>>> import numpy as np
>>> from numpy import linalg as LA
>>> np.set_printoptions(precision=2, suppress=True, linewidth=200, floatmode="fixed")
>>> rd = lambda a: np.round(a, 2) + 0
>>> X = np.load("arr.npy")
>>> X
array([[  1.42,  -8.14,  -6.58],
       [  3.97,  -8.33,  -4.03],
       [  0.11,  -6.79,  -7.89],
       [  1.36,  -6.93,  -6.64],
       [ -0.42,  -6.61,  -8.42],
       [  3.66,  -8.40,  -4.34],
       [  2.21,  -7.68,  -5.79],
       [  0.60,  -7.77,  -7.40],
       [ -1.80,  -5.52,  -9.80],
       [  3.51,  -8.75,  -4.49],
       [  3.68,  -9.29,  -4.32],
       [  3.52,  -8.44,  -4.48],
       [ -1.89,  -5.65,  -9.89],
       [ -2.76,  -4.84, -10.76],
       [  1.17,  -7.63,  -6.83],
       [  1.24,  -7.09,  -6.76],
       [  1.26,  -7.78,  -6.74],
       [  5.52,  -9.26,  -2.48]])
>>> d = LA.norm(X[:, None] - X[None], axis=-1)
>>> d[0].round(6).argsort(kind="stable")[:4]
array([ 0, 16, 14, 15])
>>> d.shape
(18, 18)
>>> M2 = np.c_[X[:, :1] @ np.array([[-1]]), np.array([3, 3, 3, 1, 0, 0, 4, 5, 2, 0, 5, 4, 3, 1, 3, 0, 1, 3])]
>>> M2
array([[-1.42,  3.00],
       [-3.97,  3.00],
       [-0.11,  3.00],
       [-1.36,  1.00],
       [ 0.42,  0.00],
       [-3.66,  0.00],
       [-2.21,  4.00],
       [-0.60,  5.00],
       [ 1.80,  2.00],
       [-3.51,  0.00],
       [-3.68,  5.00],
       [-3.52,  4.00],
       [ 1.89,  3.00],
       [ 2.76,  1.00],
       [-1.17,  3.00],
       [-1.24,  0.00],
       [-1.26,  1.00],
       [-5.52,  3.00]])
>>> rd(LA.lstsq(X, M2[:, 0])[0])
array([-1.00,  0.00,  0.00])
>>> LA.matrix_rank(M2)
np.int64(2)
>>> LA.matrix_rank(np.c_[X, M2])
np.int64(4)
>>> rd(LA.norm(LA.qr(X)[0].T @ M2, axis=0) ** 2 / ((M2 ** 2).sum(axis=0) + 1e-12))
array([1.00, 0.71])
>>> Xs = (X - X.mean(axis=0)) / X.std(axis=0)
>>> np.argwhere(np.abs(Xs) > 2)
array([[13,  1]])
>>> c = LA.lstsq(np.delete(Xs, 1, axis=1), Xs[:, 1])[0]
>>> rd(c)
array([-0.47, -0.47])
>>> rd(1 - np.var(Xs[:, 1] - np.delete(Xs, 1, axis=1) @ c))
np.float64(0.9)
>>> x0 = np.array([3, 1, 2])
>>> a = np.maximum(X @ x0, 0)
>>> rd(np.tanh(X @ x0))
array([-1.00, -1.00, -1.00, -1.00, -1.00, -1.00, -1.00, -1.00, -1.00, -1.00, -1.00, -1.00, -1.00, -1.00, -1.00, -1.00, -1.00,  0.98])
>>> rd(np.maximum(X @ (3 * x0), 0))
array([0.00, 0.00, 0.00, 0.00, 0.00, 0.00, 0.00, 0.00, 0.00, 0.00, 0.00, 0.00, 0.00, 0.00, 0.00, 0.00, 0.00, 7.02])
>>> np.flatnonzero(a > 1e-9)
array([17])
